% python3 -q
>>> import numpy as np
>>> np.set_printoptions(precision=3, suppress=True, linewidth=120, sign=" ")
>>> tidy = lambda a: np.round(a, 3) + 0
>>> A = 0.7 ** np.abs(np.subtract.outer(np.arange(4), np.arange(4)))
>>> print(tidy(A))
[[ 1.     0.7    0.49   0.343]
 [ 0.7    1.     0.7    0.49 ]
 [ 0.49   0.7    1.     0.7  ]
 [ 0.343  0.49   0.7    1.   ]]
>>> print(tidy(np.kron(np.eye(2, dtype=int), A)))
[[ 1.     0.7    0.49   0.343  0.     0.     0.     0.   ]
 [ 0.7    1.     0.7    0.49   0.     0.     0.     0.   ]
 [ 0.49   0.7    1.     0.7    0.     0.     0.     0.   ]
 [ 0.343  0.49   0.7    1.     0.     0.     0.     0.   ]
 [ 0.     0.     0.     0.     1.     0.7    0.49   0.343]
 [ 0.     0.     0.     0.     0.7    1.     0.7    0.49 ]
 [ 0.     0.     0.     0.     0.49   0.7    1.     0.7  ]
 [ 0.     0.     0.     0.     0.343  0.49   0.7    1.   ]]
>>> print(tidy(np.linalg.det(A[::-1])))
0.133
>>> print(np.einsum("ii->", A))
4.0
>>> print(tidy(np.linalg.eigvals(A)))
[ 2.725  0.754  0.318  0.203]
>>> vals, V = np.linalg.eigh(A)
>>> vec = np.array([1, 0, 3, 3])
>>> print(tidy(np.linalg.eigvalsh(A[1:, 1:])))
[ 0.225  0.51   2.265]
>>> print(tidy(vec @ A @ vec))
36.598
>>> print(tidy(vec @ A @ vec / (vec @ vec)), tidy(vals[0]), tidy(vals[-1]))
1.926 0.203 2.725
>>> rng = np.random.default_rng(765)
>>> th = np.sort(rng.uniform(-2, 2, 16))
>>> K = np.c_[th, th ** 2, th ** 3] @ np.array([[2, -1, -5, -6, -4, -9],
...     [-1, 9, -7, -2, -3, -3],
...     [7, -9, 0, -3, -6, -3]])
>>> print(tidy(K))
[[-59.623 102.933 -16.872  26.346  40.894  28.393]
 [-56.469  97.821 -16.046  25.153  38.663  27.233]
 [-26.1    47.394  -7.392  13.546  17.62   15.793]
 [-11.912  22.494  -2.683   7.827   8.229   9.894]
 [ -6.591  12.632  -0.76    5.434   4.835   7.253]
 [ -3.933   7.493   0.194   4.047   3.162   5.613]
 [ -1.389   2.377   0.882   2.254   1.49    3.287]
 [  0.53    0.161  -1.635  -1.625  -1.24   -2.416]
 [  0.628   0.224  -1.929  -1.885  -1.471  -2.796]
 [  1.36    0.56   -3.718  -3.422  -3.001  -4.992]
 [  3.213   0.637  -6.796  -6.089  -6.174  -8.639]
 [  3.436   0.603  -7.099  -6.36   -6.523  -9.   ]
 [  4.683   0.312  -8.642  -7.766  -8.396 -10.852]
 [  6.491  -0.33  -10.571  -9.594 -10.955 -13.212]
 [  7.163  -0.615 -11.224 -10.23  -11.874 -14.025]
 [ 18.701  -7.508 -19.887 -19.57  -26.347 -25.532]]
>>> print(np.unique(K.round(6), axis=0).shape)
(16, 6)
>>> print(np.linalg.lstsq(K[:-1].T, K[-1])[2])
3
>>> print(np.abs(np.diag(np.linalg.qr(K)[1])) > 1e-9)
[ True  True  True False False False]
>>> print(tidy(np.trace(np.linalg.pinv(K) @ K)))
3.0
>>> X = np.load("test14.npy")
>>> print(X)
[[ 1 -1  1 -1  1 -1  1 -1]
 [ 1  1 -1 -1 -1 -1  1  1]
 [ 1 -1 -1  1  1 -1 -1  1]
 [ 1  1  1  1  1  1  1  1]]
>>> print(tidy(np.linalg.norm(X, 2)))
2.828
>>> print(tidy(np.linalg.norm(X[2] - X[3])))
4.0
>>> print(X[2] @ X[3])
0
>>> print(tidy(np.linalg.norm(X, 1)), tidy(np.linalg.norm(X, np.inf)))
4.0 8.0
>>> print(tidy(np.linalg.norm(X[2], 1)), tidy(np.linalg.norm(X[2], np.inf)))
8.0 1.0
>>> print(tidy(np.linalg.norm(X) ** 2 / np.linalg.norm(X, 2) ** 2))
4.0
>>> print(tidy(np.linalg.norm(X, axis=1)))
[ 2.828  2.828  2.828  2.828]
>>> r0 = np.array([-1, 1, 3])
>>> print(np.polyval(r0, X[1]))
[ 3  3  1  1  1  1  3  3]
>>> print(np.correlate(X[1], X[3], "full"))
[ 1  2  1  0 -1 -2 -1  0 -1 -2 -1  0  1  2  1]
>>> print(np.convolve(X[1], r0))
[-1  0  5  3 -3 -3 -5 -3  4  3]
>>> vec = np.array([0, -2, -1, -1, 1, -1, -2, 2])
>>> print(X @ np.ones(8))
[ 0.  0.  0.  8.]
>>> print(np.sign((X @ vec).round(6)))
[ 0  0  1 -1]
>>> arr, _ = np.linalg.qr(np.array([[-0.1, -0.2, -1.6, 0.7],
...     [0.8, 0.0, 0.5, 0.5],
...     [-0.7, 0.1, -0.6, -1.0],
...     [0.4, -1.2, -1.2, 0.8]]))
>>> print(tidy(arr))
[[-0.088  0.213  0.958 -0.169]
 [ 0.702 -0.289  0.235  0.607]
 [-0.614  0.164  0.043  0.771]
 [ 0.351  0.919 -0.156  0.092]]
>>> # columns are unit length and at right angles
>>> th = np.radians(45)
>>> R = np.eye(4)
>>> R[0, 0] = R[1, 1] = np.cos(th)
>>> R[0, 1], R[1, 0] = -np.sin(th), np.sin(th)
>>> print(tidy(R))
[[ 0.707 -0.707  0.     0.   ]
 [ 0.707  0.707  0.     0.   ]
 [ 0.     0.     1.     0.   ]
 [ 0.     0.     0.     1.   ]]
>>> Y = arr @ R.T
>>> print(np.allclose(np.linalg.norm(arr, axis=1), np.linalg.norm(Y, axis=1)))
True
>>> print(tidy(np.abs(Y - arr).max(axis=0)))
[ 0.752  0.581  0.     0.   ]
>>> print(tidy(np.linalg.det(R)), tidy(np.trace(R)))
1.0 3.414
>>> print(tidy(np.einsum("ii->", arr)))
-0.242
>>> print(tidy(np.einsum("ij,ji->", arr, arr)))
0.058
>>> print(tidy(np.linalg.det(arr.T)))
-1.0
>>> Ac = K - K.mean(axis=0)
>>> U, sigma, VT = np.linalg.svd(Ac, full_matrices=False)
>>> print(np.linalg.matrix_rank(Ac))
3
>>> print(tidy((sigma ** 2).sum() ** 2 / (sigma ** 4).sum()))
1.099
>>> print(tidy(Ac.mean(axis=0)))
[ 0.  0.  0.  0.  0.  0.]
>>> print(np.searchsorted(np.cumsum(sigma ** 2) / (sigma ** 2).sum(), 0.9) + 1)
1
>>> print(np.abs(VT[0]).argmax())
1
>>> Y = np.linalg.invert(arr)
Traceback (most recent call last):
  File "<python-input-60>", line 1, in <module>
    Y = np.linalg.invert(arr)
        ^^^^^^^^^^^^^^^^
AttributeError: module 'numpy.linalg' has no attribute 'invert'
>>> Y = np.linalg.inv(arr)
>>> print(tidy(np.linalg.det(arr) * np.linalg.det(Y)))
1.0
>>> print(np.allclose(Y, arr.T))
True
>>> m1 = np.loadtxt("a.csv", delimiter=",")
>>> print(m1)
[[ 4.  0.  0.]
 [ 0.  4.  3.]
 [ 0.  3.  4.]]
>>> P = np.triu(np.array([[0, -2, 2], [-2, 1, 1], [-1, -2, -2]]), 1) + np.eye(3)
>>> Y = P @ m1 @ np.linalg.inv(P)
>>> print(np.linalg.matrix_rank(Y))
3
>>> print(tidy(np.linalg.det(Y)))
28.0
>>> print(P @ m1 - m1 @ P)
[[ 0.  6. -6.]
 [ 0.  3.  0.]
 [ 0.  0. -3.]]
>>> Y = np.array([[0, 0, 0, 3, -3, 0],
...     [2, -2, -2, 2, 1, 2],
...     [0, 0, -3, -3, -1, 1],
...     [0, -3, -3, -1, 1, -3],
...     [2, 3, 3, 2, 1, 0],
...     [-3, -2, 1, 3, 1, -3]])
>>> W0 = Y + Y.T
>>> print(W0)
[[ 0  2  0  3 -1 -3]
 [ 2 -4 -2 -1  4  0]
 [ 0 -2 -6 -6  2  2]
 [ 3 -1 -6 -2  3  0]
 [-1  4  2  3  2  1]
 [-3  0  2  0  1 -6]]
>>> # symmetric
>>> z = rng.permutation(6)
>>> print(z)
[ 2  0  3  1  5  4]
>>> Y = W0[z][:, z]
>>> print(tidy(np.sort(np.abs(np.linalg.eigvals(Y)))))
[  0.598   3.933   4.418   5.4     6.91   13.407]
>>> print(Y)
[[-6  0 -6 -2  2  2]
 [ 0  0  3  2 -3 -1]
 [-6  3 -2 -1  0  3]
 [-2  2 -1 -4  0  4]
 [ 2 -3  0  0 -6  1]
 [ 2 -1  3  4  1  2]]
>>> print(tidy(np.linalg.det(Y)), tidy(np.linalg.det(W0[z])))
5196.0 5196.0
>>> print(tidy(np.sort(np.abs(np.linalg.eigvals(Y)))))
[  0.598   3.933   4.418   5.4     6.91   13.407]
>>> print(np.trace(Y))
-16
>>> print(np.allclose(Y, Y.T))
True
>>> print(np.linalg.matrix_power(Y, 4))
[[13756 -5094 10566  7392 -4766 -5876]
 [-5094  2208 -3656 -2682  2225  2171]
 [10566 -3656  8719  6100 -3654 -4376]
 [ 7392 -2682  6100  4683 -2248 -3262]
 [-4766  2225 -3654 -2248  3642  1607]
 [-5876  2171 -4376 -3262  1607  3052]]
>>> print((Y + Y.T) / 2)
[[-6.  0. -6. -2.  2.  2.]
 [ 0.  0.  3.  2. -3. -1.]
 [-6.  3. -2. -1.  0.  3.]
 [-2.  2. -1. -4.  0.  4.]
 [ 2. -3.  0.  0. -6.  1.]
 [ 2. -1.  3.  4.  1.  2.]]
>>> print(tidy(np.abs(np.linalg.eigvals(Y)).max()))
13.407
>>> Y.inv()
Traceback (most recent call last):
  File "<python-input-87>", line 1, in <module>
    Y.inv()
    ^^^^^
AttributeError: 'numpy.ndarray' object has no attribute 'inv'
